$ ipython --no-banner

In [1]: import numpy as np

In [2]: np.set_printoptions(precision=2, suppress=True, linewidth=140, legacy="1.25")

In [3]: X = np.loadtxt("case4.csv", delimiter=",")

In [4]: X
Out[4]: 
array([[0.18, 0.18, 0.18, 0.09, 0.  , 0.18, 0.18],
       [0.2 , 0.2 , 0.1 , 0.2 , 0.2 , 0.  , 0.1 ],
       [0.2 , 0.1 , 0.2 , 0.2 , 0.1 , 0.  , 0.2 ],
       [0.08, 0.17, 0.08, 0.25, 0.08, 0.17, 0.17],
       [0.11, 0.22, 0.11, 0.11, 0.22, 0.  , 0.22],
       [0.1 , 0.1 , 0.2 , 0.2 , 0.2 , 0.2 , 0.  ],
       [0.2 , 0.2 , 0.  , 0.  , 0.1 , 0.2 , 0.3 ]])

In [5]: r0 = np.array([3, -1, 0])

In [6]: np.array([np.convolve(row, r0, "same") for row in X])
Out[6]: 
array([[ 0.36,  0.36,  0.09, -0.09,  0.55,  0.36, -0.18],
       [ 0.4 ,  0.1 ,  0.5 ,  0.4 , -0.2 ,  0.3 , -0.1 ],
       [ 0.1 ,  0.5 ,  0.4 ,  0.1 , -0.1 ,  0.6 , -0.2 ],
       [ 0.42,  0.08,  0.67,  0.  ,  0.42,  0.33, -0.17],
       [ 0.56,  0.11,  0.22,  0.56, -0.22,  0.67, -0.22],
       [ 0.2 ,  0.5 ,  0.4 ,  0.4 ,  0.4 , -0.2 ,  0.  ],
       [ 0.4 , -0.2 ,  0.  ,  0.3 ,  0.5 ,  0.7 , -0.3 ]])

In [7]: np.convolve(X[1], r0)
Out[7]: array([ 0.6,  0.4,  0.1,  0.5,  0.4, -0.2,  0.3, -0.1,  0. ])

In [8]: np.correlate(X[1], X[0], "full")
Out[8]: array([0.04, 0.07, 0.05, 0.07, 0.13, 0.12, 0.13, 0.13, 0.09, 0.08, 0.05, 0.02, 0.02])

In [9]: np.cross(X[1, :3], X[0, :3])
Out[9]: array([ 0.02, -0.02,  0.  ])

In [10]: np.polyval(r0, X[1])
Out[10]: array([-0.08, -0.08, -0.07, -0.08, -0.08,  0.  , -0.07])
